% python3 -q
>>> import numpy as np
>>> np.set_printoptions(precision=1, suppress=True, linewidth=120, legacy="1.25")
>>> rd = lambda a: np.round(a, 1) + 0
>>> J = np.array([[1, 2, 0], [2, 4, -5], [-1, -2, 7]])
>>> np.unique(J.round(6), axis=0).shape
(3, 3)
>>> rd(np.trace(np.linalg.pinv(J) @ J))
2.0
>>> rd(J @ np.linalg.pinv(J) @ J)
array([[ 1.,  2.,  0.],
       [ 2.,  4., -5.],
       [-1., -2.,  7.]])
>>> try:
...     np.linalg.inv(J)
... except np.linalg.LinAlgError as e:
...     print("failed:", e)
... 
failed: Singular matrix
>>> rng = np.random.default_rng(1071)
>>> labels = rng.permutation(3)
>>> print(labels)
[0 2 1]
>>> other = J[labels][:, labels]
>>> rd(np.sort(np.abs(np.linalg.eigvals(other))))
array([0. , 2.7, 9.3])
>>> np.allclose(other, J)
False
>>> proj = np.triu(np.array([[-3, 0, 2], [3, 0, 3], [1, -3, 2]]), 1) + np.eye(3)
>>> other = proj @ J @ np.linalg.inv(proj)
>>> other
array([[-1., -2., 22.],
       [-1., -2., 24.],
       [-1., -2., 15.]])
>>> np.trace(other), np.trace(J)
(12.0, 12)
>>> rd(np.poly(other))
array([  1., -12.,  25.,   0.])
>>> U, sv, VT = np.linalg.svd(J)
>>> vecs = VT[:(sv > 1e-8).sum()]
>>> x = J[1] + -3 * J[2] + rng.integers(2) * np.eye(3)[0]
>>> x
array([  6.,  10., -26.])
>>> rd(np.diag(vecs.T @ vecs))
array([0.2, 0.8, 1. ])
>>> print(rd(np.linalg.norm(x - vecs.T @ vecs @ x)))
0.9
>>> np.linalg.matrix_rank(np.vstack([J, x]))
3
>>> rd(vecs.T @ vecs)
array([[0.2, 0.4, 0. ],
       [0.4, 0.8, 0. ],
       [0. , 0. , 1. ]])
>>> other = J + rng.integers(-2, 3, (3, 2)) @ rng.integers(-2, 3, (2, 3))
>>> other
array([[ 1,  1,  0],
       [ 2,  6, -5],
       [-3, -5,  6]])
>>> np.linalg.matrix_rank(other - J, tol=1e-8)
2
>>> print(other - J)
[[ 0 -1  0]
 [ 0  2  0]
 [-2 -3 -1]]
>>> print(np.abs(other - J).sum(axis=1))
[1 2 6]
>>> E = np.array([[4, 1, -5, -3, 4],
...     [-4, -5, 3, -1, -2],
...     [-2, 0, -1, 3, 2],
...     [1, 5, -1, -4, -4],
...     [-1, 4, 0, 4, -3]])
>>> assert E == E.T
Traceback (most recent call last):
  File "<python-input-33>", line 1, in <module>
    assert E == E.T
           ^^^^^^^^
ValueError: The truth value of an array with more than one element is ambiguous. Use a.any() or a.all()
>>> print(np.linalg.matrix_power(E, 4))
[[  218  -241  -155  -107   236]
 [ -476 -1323   517  -359   242]
 [  242   760  -207  1277   478]
 [ -331   235   161 -1794 -1676]
 [  406  2156  -500   571  -765]]
>>> np.linalg.determinant(E)
Traceback (most recent call last):
  File "<python-input-35>", line 1, in <module>
    np.linalg.determinant(E)
    ^^^^^^^^^^^^^^^^^^^^^
AttributeError: module 'numpy.linalg' has no attribute 'determinant'
>>> np.allclose(E @ E.T, E.T @ E)
False
>>> rd(np.linalg.det(E))
1328.0
